% ipython --no-banner

In [1]: import numpy as np

In [2]: import numpy.linalg as la

In [3]: np.set_printoptions(precision=2, suppress=True, linewidth=200)

In [4]: def rd(a):
   ...:     return np.round(a, 2) + 0
   ...: 

In [5]: data = np.load("m.npy")

In [6]: data
Out[6]: 
array([[-10.49,   1.41, -12.52, -30.76,   7.36,   9.73, -10.46,   2.21,  24.92],
       [-10.04,   1.29, -11.63, -30.46,   7.14,   7.03, -10.39,   4.08,  27.06],
       [  5.35,  -7.32,   0.52,  31.48,  13.23,  -8.68,  12.61,  37.29,  14.28],
       [-10.94,  -0.36, -11.74, -29.47,   6.34,   8.67, -10.35,   3.99,  24.92],
       [-11.43,   0.51, -11.94, -30.46,   5.87,   7.06,  -8.43,   3.83,  25.33],
       [  5.82,  -7.8 ,  -0.1 ,  32.23,  13.87,  -6.52,  11.4 ,  38.21,  13.5 ],
       [ -9.62,  -1.06, -12.25, -27.92,   7.24,   8.36,  -9.71,   3.63,  25.19],
       [-10.11,  -0.75, -11.35, -28.68,   6.34,   7.28, -11.09,   4.47,  26.07],
       [ -8.73,   0.94, -11.72, -30.73,   7.97,   8.54, -10.87,   1.1 ,  24.86],
       [-10.74,  -0.03, -10.05, -30.67,   6.95,   8.06, -10.95,   3.07,  26.48],
       [  5.14,  -8.24,   2.62,  30.67,  13.91,  -5.46,   9.99,  38.87,  12.01]])

In [7]: x = np.array([0, 1, -3, 5, 1, 3, 0, -5, -1])

In [8]: target = data @ x

In [9]: rd(la.solve(data.T @ data, data.T @ target))
Out[9]: array([ 0.,  1., -3.,  5.,  1.,  3.,  0., -5., -1.])

In [10]: rd(la.pinv(data) @ data)
Out[10]: 
array([[1., 0., 0., 0., 0., 0., 0., 0., 0.],
       [0., 1., 0., 0., 0., 0., 0., 0., 0.],
       [0., 0., 1., 0., 0., 0., 0., 0., 0.],
       [0., 0., 0., 1., 0., 0., 0., 0., 0.],
       [0., 0., 0., 0., 1., 0., 0., 0., 0.],
       [0., 0., 0., 0., 0., 1., 0., 0., 0.],
       [0., 0., 0., 0., 0., 0., 1., 0., 0.],
       [0., 0., 0., 0., 0., 0., 0., 1., 0.],
       [0., 0., 0., 0., 0., 0., 0., 0., 1.]])

In [11]: rng = np.random.default_rng(79384)

In [12]: target = target + 0.3 * rng.normal(size=11)

In [13]: rd(target)
Out[13]: array([-114.31, -135.43,  -65.18, -124.63, -133.47,  -56.88, -114.79, -130.34, -114.2 , -133.8 ,  -71.92])

In [14]: c, *_ = la.lstsq(data, target)

In [15]: c.round()
Out[15]: array([-0.,  1., -3.,  5.,  1.,  3., -0., -5., -1.])

In [16]: M = np.load("arr.npy")

In [17]: M
Out[17]: 
array([[0, 5, 0],
       [0, 0, 3],
       [0, 0, 0],
       [0, 0, 0],
       [0, 0, 0],
       [2, 0, 0]])

In [18]: other = np.c_[M[:, :2] @ np.array([[3, -3], [-3, -3]]), np.array([0, -2, 0, 2, -3, 2])]

In [19]: other
Out[19]: 
array([[-15, -15,   0],
       [  0,   0,  -2],
       [  0,   0,   0],
       [  0,   0,   2],
       [  0,   0,  -3],
       [  6,  -6,   2]])

In [20]: la.matrix_rank(other)
Out[20]: np.int64(3)
